>>> import numpy as np
>>> import numpy.linalg as la
>>> np.set_printoptions(precision=4, suppress=True, linewidth=120, sign=" ")
>>> M = np.load("dump.npy")
>>> M
array([[-4,  4, -1, -2],
       [ 4, -4, -1, -4],
       [-1, -1,  2,  0],
       [-2, -4,  0,  4]])
>>> u, v = M[2], M[1]
>>> u @ v
np.int64(-2)
>>> u @ u
np.int64(6)
>>> p = (u @ v) / (u @ u) * u
>>> v - p
array([ 3.6667, -4.3333, -0.3333, -4.    ])
>>> np.round(la.norm(u + v) ** 2 + la.norm(u - v) ** 2, 4)
np.float64(110.0)
>>> la.matrix_rank(np.outer(u, v))
np.int64(1)
>>> p
array([ 0.3333,  0.3333, -0.6667, -0.    ])
>>> proj = np.triu(np.array([[0, -1, 0, -2], [3, -3, -2, 1], [-2, -2, 3, 1], [0, -1, -3, -1]]), 1) + np.eye(4)
>>> other = proj @ M @ la.inv(proj)
>>> other
array([[ -4.,  12.,  24., -50.],
       [  4.,  -2.,  -9.,  19.],
       [ -3.,  -8., -14.,  20.],
       [ -2.,  -6., -12.,  18.]])
>>> proj @ M - M @ proj
array([[  0.,   8.,   9., -15.],
       [  0.,   2., -12.,  17.],
       [ -2.,  -5.,  -2.,   1.],
       [  0.,  -2.,  -8.,   0.]])
>>> other = np.array([[3, -5, -1], [-3, -3, -3]])
>>> cent = np.kron(other, M)
>>> cent
array([[-12,  12,  -3,  -6,  20, -20,   5,  10,   4,  -4,   1,   2],
       [ 12, -12,  -3, -12, -20,  20,   5,  20,  -4,   4,   1,   4],
       [ -3,  -3,   6,   0,   5,   5, -10,   0,   1,   1,  -2,   0],
       [ -6, -12,   0,  12,  10,  20,   0, -20,   2,   4,   0,  -4],
       [ 12, -12,   3,   6,  12, -12,   3,   6,  12, -12,   3,   6],
       [-12,  12,   3,  12, -12,  12,   3,  12, -12,  12,   3,  12],
       [  3,   3,  -6,   0,   3,   3,  -6,   0,   3,   3,  -6,   0],
       [  6,  12,   0, -12,   6,  12,   0, -12,   6,  12,   0, -12]])
>>> la.matrix_rank(cent)
np.int64(8)
>>> cent.shape
(8, 12)
>>> rng = np.random.default_rng(7398)
>>> z = rng.permutation(4)
>>> z
array([ 3,  0,  1,  2])
>>> other = M[z][:, z]
>>> np.trace(other)
np.int64(-2)
>>> np.allclose(other, M)
False
>>> A = np.array([[10, 0, 2, -1], [0, 16, 4, 4], [2, 4, 6, 5], [-1, 4, 5, 6]])
>>> proj = np.triu(np.array([[-3, -1, -2, -1], [3, 1, -1, 3], [1, 1, 3, 2], [-3, 0, -3, -2]]), 1) + np.eye(4)
>>> other = proj @ A @ la.inv(proj)
>>> np.poly(other)
array([    1.,   -38.,   446., -1724.,   784.])
>>> np.trace(other), np.trace(A)
(np.float64(38.0), np.int64(38))
>>> proj @ A - A @ proj
array([[ -3., -18.,  -1., -14.],
       [ -5.,   8.,  25., -43.],
       [ -2.,  10.,  18., -10.],
       [  0.,  -1.,   2., -23.]])
>>> mat = np.load("test1.npy")
>>> mat
array([[ 9,  3,  0],
       [ 3,  1,  0],
       [ 0,  0,  0]])
>>> la.cond(mat) > 100
np.True_
>>> [round(float(x), 4) for x in la.svd(mat, compute_uv=False)[:3]]
[10.0, 0.0, 0.0]
>>> w, evecs = la.eigh(A)
>>> x0 = np.array([2, 2, 1, 2])
>>> np.abs(A).sum(axis=1).max(), np.round(np.abs(w).max(), 4)
(np.int64(24), np.float64(19.7005))
>>> (np.sign(evecs[:, -1].round(6)) == np.sign(evecs[0, -1].round(6))).astype(int)
array([ 1,  1,  1,  1])
>>> round(float(x0 @ A @ x0 / (x0 @ x0)), 4), np.round(w[0], 4), np.round(w[-1], 4)
(15.5385, np.float64(0.5222), np.float64(19.7005))
>>> x0 @ A @ x0
np.int64(202)
